In [1]: import numpy as np

In [2]: np.set_printoptions(precision=3, suppress=True, linewidth=160)

In [3]: m1 = np.loadtxt("a.csv", delimiter=",")

In [4]: print(m1)
[[ 2.853 -3.896 -2.566  5.799  6.039]
 [-6.597  2.119  1.239 -6.652 -2.489]
 [-1.702  3.627  2.202 -6.821 -5.707]
 [-0.817 -1.829 -6.75   0.769  7.059]
 [ 4.263  8.008 -3.893 -1.392 -0.78 ]
 [ 5.878 -7.553  0.681  2.08  -1.903]
 [-8.867  0.611 -4.195 -1.631 -0.865]
 [-6.862  1.414 -1.032  6.151  3.467]
 [-7.889  2.275 -1.214  5.564 -0.385]
 [ 3.127  3.985 -2.543 -6.242  5.378]
 [-6.465 -0.334 -2.448  6.229 -3.648]
 [-5.701 -4.924 -4.268 -1.042  4.894]
 [-7.262  5.658  3.574  1.208 -1.005]
 [-6.425 -1.88  -6.444 -0.734 -3.622]
 [-3.617 -7.86   3.793  2.441  2.189]
 [ 4.505 -0.192 -7.837 -4.214  0.705]
 [-3.291 -2.873 -8.225  0.545  3.601]
 [ 6.707  3.228 -4.555 -3.974  2.838]
 [ 2.614 -4.201 -2.934 -0.508  8.164]
 [ 1.547 -5.067 -0.274 -5.453  6.49 ]
 [ 7.689  2.637 -3.932  3.331 -2.714]
 [ 5.63   2.17  -7.118 -0.986 -3.457]
 [-3.953  6.316 -5.902 -3.073  0.44 ]
 [ 8.305  1.474 -4.397  3.047 -0.483]
 [-0.954 -3.333 -4.279 -7.849  2.839]]

In [5]: A2 = np.c_[m1[:, :3] @ np.array([[1, 2, -2], [3, 0, -2], [3, 0, 0]]), np.array([0, 1, 2, 0, 1, 1, 2, 2, 1, 1, 2, 1, 2, 0, 2, 0, 1, 2, 2, 1, 0, 2, 0, 0, 0])]

In [6]: print(A2)
[[-16.533   5.706   2.086   0.   ]
 [  3.477 -13.194   8.956   1.   ]
 [ 15.785  -3.404  -3.85    2.   ]
 [-26.554  -1.634   5.292   0.   ]
 [ 16.608   8.526 -24.542   1.   ]
 [-14.738  11.756   3.35    1.   ]
 [-19.619 -17.734  16.512   2.   ]
 [ -5.716 -13.724  10.896   2.   ]
 [ -4.706 -15.778  11.228   1.   ]
 [  7.453   6.254 -14.224   1.   ]
 [-14.811 -12.93   13.598   2.   ]
 [-33.277 -11.402  21.25    1.   ]
 [ 20.434 -14.524   3.208   2.   ]
 [-31.397 -12.85   16.61    0.   ]
 [-15.818  -7.234  22.954   2.   ]
 [-19.582   9.01   -8.626   0.   ]
 [-36.585  -6.582  12.328   1.   ]
 [  2.726  13.414 -19.87    2.   ]
 [-18.791   5.228   3.174   2.   ]
 [-14.476   3.094   7.04    1.   ]
 [  3.804  15.378 -20.652   0.   ]
 [ -9.214  11.26  -15.6     2.   ]
 [ -2.711  -7.906  -4.726   0.   ]
 [ -0.464  16.61  -19.558   0.   ]
 [-23.79   -1.908   8.574   0.   ]]

In [7]: print(np.linalg.matrix_rank(np.c_[m1, A2]))
6

In [8]: print(np.linalg.norm(np.linalg.qr(m1)[0].T @ A2, axis=0) ** 2 / ((A2 ** 2).sum(axis=0) + 1e-12))
[1.    1.    1.    0.188]

In [9]: print(np.round(np.linalg.lstsq(m1, A2[:, 0])[0], 3) + 0)
[1. 3. 3. 0. 0.]

In [10]: W = np.array([[2, 4, 3, 0], [1, 2, 5, 4], [1, 4, 0, 4], [1, 5, 2, 3], [5, 0, 2, 4]])

In [11]: c = np.array([0, 1, -2, 2])

In [12]: H = np.maximum(m1 @ W + c, 0)

In [13]: print(np.linalg.matrix_rank(H))
4

In [14]: print((H > 0).astype(int))
[[1 1 1 1]
 [0 0 0 0]
 [0 0 0 0]
 [1 0 1 0]
 [1 1 1 1]
 [0 1 0 0]
 [0 0 0 0]
 [1 1 1 1]
 [0 0 0 1]
 [1 0 1 1]
 [0 0 0 0]
 [1 0 0 0]
 [0 1 1 1]
 [0 0 0 0]
 [1 0 0 1]
 [1 0 1 0]
 [1 0 0 0]
 [1 0 1 0]
 [1 0 1 1]
 [1 0 0 0]
 [1 1 1 0]
 [0 0 1 0]
 [0 0 1 0]
 [1 1 1 0]
 [0 0 0 0]]

In [15]: Z = np.array([[-3, 3], [1, -2], [-1, 0], [2, -2]])

In [16]: print(W @ Z)
[[ -5  -2]
 [  2  -9]
 [  9 -13]
 [  6 -13]
 [ -9   7]]
